% ipython --no-banner

In [1]: import numpy as np

In [2]: import numpy.linalg as la

In [3]: np.set_printoptions(precision=1, suppress=True, linewidth=100)

In [4]: basis = np.sign(np.array([[4, 5, 7, 0], [1, 8, 8, 2], [3, 0, 7, 8], [5, 6, 3, 3]]))

In [5]: Y = (np.tril(basis, -1) + np.eye(4)) @ (np.triu(basis, 1) + np.eye(4))

In [6]: vals = np.array([3, 0, 5, -2])

In [7]: arr = np.rint(Y * vals @ la.inv(Y)) + 0

In [8]: print(arr)
[[ -1.  -1.   7.  -2.]
 [-13.   6.  19.  -9.]
 [-13.   6.  19.  -9.]
 [-27.  15.  33. -18.]]

In [9]: rng = np.random.default_rng(846026)

In [10]: z = rng.permutation(4)

In [11]: print(z)
[1 0 3 2]

In [12]: Y = arr[z][:, z]

In [13]: print(round(float(la.det(Y)), 1), round(float(la.det(arr[z])), 1))
0.0 -0.0

In [14]: print(np.round(np.sort(np.abs(la.eigvals(Y))), 1) + 0)
[0. 2. 3. 5.]

In [15]: E = np.load("block3.npy")

In [16]: print(E)
[[-2.1 -3.5 -5.1 -3.9 -6.5]
 [-7.5  0.4 -1.9  1.4 -6.1]
 [ 3.1 -6.7  5.5 -3.7  1.5]
 [-1.9  0.5  9.5 -2.3  0. ]
 [-3.6  2.8  4.   1.4 -7.8]
 [ 3.7  3.8 -5.5  3.8 -5.2]
 [-3.5 -7.7  3.6  1.9 -3.4]
 [ 3.2 -9.2 -0.1  1.6  1.5]
 [ 5.2 -0.4  6.8  4.5 -2.5]
 [-3.4 -3.   7.2 -3.6 -3.9]
 [-3.  -0.7  8.4 -0.8 -4.4]
 [-4.6 -2.6  4.2 -3.9  6.2]
 [-9.6  1.9 -0.8 -0.7 -1.8]
 [-2.8 -6.5  1.1 -1.2  6.9]
 [ 1.9 -2.2 -3.5  8.9 -0.6]
 [-6.6 -4.1  5.   2.  -3.2]
 [ 3.5 -6.1  3.  -5.9  2.7]
 [ 3.1  4.8  3.5  5.9 -4.6]]

In [17]: vec = np.array([0, -1, 0, 1, -2])

In [18]: y = E @ vec

In [19]: print(np.round(la.lstsq(E, y)[0], 1) + 0)
[ 0. -1.  0.  1. -2.]

In [20]: print(np.round(la.solve(E.T @ E, E.T @ y), 1) + 0)
[ 0. -1.  0.  1. -2.]

In [21]: y = y + 0.1 * rng.normal(size=18)

In [22]: print(y)
[ 12.6  13.1  -0.2  -2.8  14.3  10.4  16.5   7.8   9.9   7.1   8.5 -13.5   0.9  -8.6  12.1  12.4
  -5.1  10.3]

In [23]: c, *_ = la.lstsq(E, y)

In [24]: print([round(float(la.norm(la.solve(E.T @ E + lam * np.eye(5), E.T @ y))), 2) for lam in (0, 1, 10, 100)])
[2.44, 2.43, 2.36, 1.82]

In [25]: print(np.round(E.T @ (y - E @ c), 1) + 0)
[0. 0. 0. 0. 0.]

In [26]: print(c.round(1) + 0)
[ 0. -1.  0.  1. -2.]

In [27]: basis = E[[17, 4]].astype(float)

In [28]: for _ in range(3):
    ...:     z = la.norm(E[:, None] - basis, axis=-1).argmin(axis=1)
    ...:     basis = np.array([E[z == j].mean(axis=0) for j in range(2)])
    ...: 

In [29]: print(z)
[1 1 1 1 1 0 1 0 0 1 1 1 1 1 0 1 1 0]

In [30]: print(basis)
[[ 3.4 -0.6  0.2  4.9 -2.3]
 [-3.2 -2.7  3.4 -1.5 -1.5]]

In [31]: d = la.norm(E[:, None] - E[None], axis=-1)

In [32]: print((d + 1e9 * np.eye(18)).round(6).argmin(axis=1))
[ 1 12 16 10 10 17 15  2 17 10  9 13  1 11  5  6  2  8]

In [33]: print(d[:5, :5])
[[ 0.   9.1 14.6 16.6 12.4]
 [ 9.1  0.  17.4 14.6  7.7]
 [14.6 17.4  0.   9.9 15.8]
 [16.6 14.6  9.9  0.  10.6]
 [12.4  7.7 15.8 10.6  0. ]]

In [34]: O, evecs = la.qr(E[:, :3])[0], la.qr(E[:, 3:])[0]

In [35]: s = la.svd(O.T @ evecs, compute_uv=False)

In [36]: print(s)
[0.4 0.3]

In [37]: print(round(la.norm(O @ O.T - evecs @ evecs.T, 2), 1))
1.0

In [38]: r0 = np.array([8, 2, 1])

In [39]: print(np.convolve(arr[1], r0))
[-104.   22.  151.  -28.    1.   -9.]

In [40]: A = np.loadtxt("x.csv", delimiter=",")

In [41]: print(A)
[[ 1.6 -0.7  0.7 -0.5  0.4]
 [-0.7  0.8  1.1 -0.9  0.5]
 [ 0.7  1.1  0.6  0.3 -1.3]
 [-0.5 -0.9  0.3  0.3 -1. ]
 [ 0.4  0.5 -1.3 -1.  -0.3]]

In [42]: vals, evecs = la.eigh(A)

In [43]: vec = np.array([9, -6, -2, -9, -5])

In [44]: print(evecs * np.maximum(vals, 0) @ evecs.T)
[[ 1.8 -0.4  0.4 -0.3  0.2]
 [-0.4  1.3  0.6 -0.6  0.2]
 [ 0.4  0.6  1.3  0.2 -0.6]
 [-0.3 -0.6  0.2  0.9 -0.7]
 [ 0.2  0.2 -0.6 -0.7  0.7]]

In [45]: print(la.eigvalsh(A[1:, 1:]))
[-1.7 -0.8  2.   2. ]

In [46]: print(np.round(vec @ A @ vec / (vec @ vec), 1), round(float(vals[0]), 1), np.round(vals[-1], 1))
0.6 -2.0 2.0

In [47]: print(np.abs(A).sum(axis=1).max(), round(float(np.abs(vals).max()), 1))
4.0 2.0

In [48]: X = np.triu(rng.random((8, 8)) < 0.3, 1).astype(int)

In [49]: X = X + X.T

In [50]: print(X)
[[0 0 0 0 1 0 0 1]
 [0 0 0 0 0 0 0 1]
 [0 0 0 0 1 0 1 1]
 [0 0 0 0 0 0 0 0]
 [1 0 1 0 0 1 0 1]
 [0 0 0 0 1 0 0 0]
 [0 0 1 0 0 0 0 1]
 [1 1 1 0 1 0 1 0]]

In [51]: blk = np.stack([X, 2 * X, X[::-1]])

In [52]: print(blk.sum(axis=0))
[[1 1 1 0 4 0 1 3]
 [0 0 1 0 0 0 0 4]
 [0 0 0 0 4 0 3 3]
 [1 0 1 0 0 1 0 1]
 [3 0 3 0 0 3 0 3]
 [0 0 0 0 4 0 1 1]
 [0 0 3 0 0 0 0 4]
 [3 3 3 0 4 0 3 1]]

In [53]: print(la.matrix_rank(blk.reshape(3, -1)))
2

In [54]: print(blk.shape)
(3, 8, 8)

In [55]: print(np.einsum("bij,cij->bc", blk, blk))
[[18 36  6]
 [36 72 12]
 [ 6 12 18]]

In [56]: mat = np.array([[0.6, -1.5, 0.2],
    ...:     [-1.1, 1.1, 1.1],
    ...:     [-0.6, 0.3, -1.0],
    ...:     [-1.5, -0.5, 0.5],
    ...:     [0.9, -1.8, -1.5],
    ...:     [0.6, 0.6, 0.3],
    ...:     [-0.6, -0.7, 0.2]])

In [57]: mat[:, 1] *= 3

In [58]: print(mat)
[[ 0.6 -4.5  0.2]
 [-1.1  3.3  1.1]
 [-0.6  0.9 -1. ]
 [-1.5 -1.5  0.5]
 [ 0.9 -5.4 -1.5]
 [ 0.6  1.8  0.3]
 [-0.6 -2.1  0.2]]

In [59]: Y = mat / np.sqrt((mat ** 2).mean(axis=1, keepdims=True))

In [60]: print(la.matrix_rank(Y) == la.matrix_rank(mat))
True

In [61]: print(la.norm(Y, axis=1))
[1.7 1.7 1.7 1.7 1.7 1.7 1.7]

In [62]: print(la.matrix_rank(mat - mat.mean(axis=1, keepdims=True)))
2

In [63]: Y = np.c_[mat[:, :2] @ np.array([[6, -3], [9, 1]]), np.array([0, 1, -2, 0, 1, 0, -1])]

In [64]: print(Y)
[[-36.9  -6.3   0. ]
 [ 23.1   6.6   1. ]
 [  4.5   2.7  -2. ]
 [-22.5   3.    0. ]
 [-43.2  -8.1   1. ]
 [ 19.8   0.    0. ]
 [-22.5  -0.3  -1. ]]

In [65]: print(la.matrix_rank(np.c_[mat, Y]))
4

In [66]: print(np.round(la.norm(Y - mat @ la.lstsq(mat, Y)[0], axis=0), 1) + 0)
[0.  0.  2.3]

In [67]: vec = np.array([0, -3, 1])

In [68]: y = mat @ vec

In [69]: print(np.round(la.lstsq(mat, y)[0], 1) + 0)
[ 0. -3.  1.]

In [70]: print(np.round(la.solve(mat.T @ mat, mat.T @ y), 1) + 0)
[ 0. -3.  1.]

In [71]: print(y)
[13.7 -8.8 -3.7  5.  14.7 -5.1  6.5]

In [72]: y = y + 0.3 * rng.normal(size=7)

In [73]: print(y)
[13.5 -8.5 -3.9  5.  14.6 -4.9  6.2]

In [74]: c, *_ = la.lstsq(mat, y)

In [75]: print(c)
[ 0.1 -3.   1.1]

In [76]: print(c.round())
[ 0. -3.  1.]

In [77]: print([round(float(la.norm(la.solve(mat.T @ mat + lam * np.eye(3), mat.T @ y))), 2) for lam in (0, 1, 10, 100)])
[3.16, 2.98, 2.47, 1.17]

In [78]: print(la.matrix_power(A, 2))
[[ 4.  -0.3  0.1 -0.5 -0.2]
 [-0.3  3.4  0.1 -0.8 -0.6]
 [ 0.1  0.1  3.8  0.2  0.1]
 [-0.5 -0.8  0.2  2.2 -1. ]
 [-0.2 -0.6  0.1 -1.   3.2]]

In [79]: print(round(np.trace(A), 1))
3.0

In [80]: print(round(np.abs(la.eigvals(A)).max(), 1))
2.0

In [81]: print(np.allclose(A @ A.T, A.T @ A))
True

In [82]: print(round(float(la.det(A)), 1))
15.1

In [83]: data = np.load("layer1.npy")

In [84]: print(data)
[[2 0 0]
 [0 2 0]
 [1 0 0]]

In [85]: r = la.matrix_rank(data)

In [86]: print(r)
2

In [87]: null = la.svd(data)[2][r:].T

In [88]: print([int(la.matrix_rank(data[:, :j + 1])) for j in range(3)])
[1, 2, 2]

In [89]: print(null @ null.T)
[[0. 0. 0.]
 [0. 0. 0.]
 [0. 0. 1.]]

In [90]: print(null.shape)
(3, 1)

In [91]: print(data @ null)
[[0.]
 [0.]
 [0.]]

In [92]: print(la.matrix_rank(data.T @ data), la.matrix_rank(data @ data.T))
2 2

In [93]: proj = mat @ la.solve(mat.T @ mat, mat.T)

In [94]: print(la.matrix_rank(np.eye(7) - proj))
4

In [95]: print(np.allclose(proj @ proj, proj))
True

In [96]: print(np.round(la.eigvalsh(proj), 1) + 0)
[0. 0. 0. 0. 1. 1. 1.]

In [97]: print(proj @ mat[:, 2])
[ 0.2  1.1 -1.   0.5 -1.5  0.3  0.2]

In [98]: r0, g = data[2], data[1]

In [99]: print(r0 @ g)
0

In [100]: pr = (r0 @ g) / (r0 @ r0) * r0

In [101]: print(g - pr)
[0. 2. 0.]

In [102]: print(round(float(la.norm(r0 + g) ** 2 + la.norm(r0 - g) ** 2), 1))
10.0

In [103]: print(pr)
[0. 0. 0.]
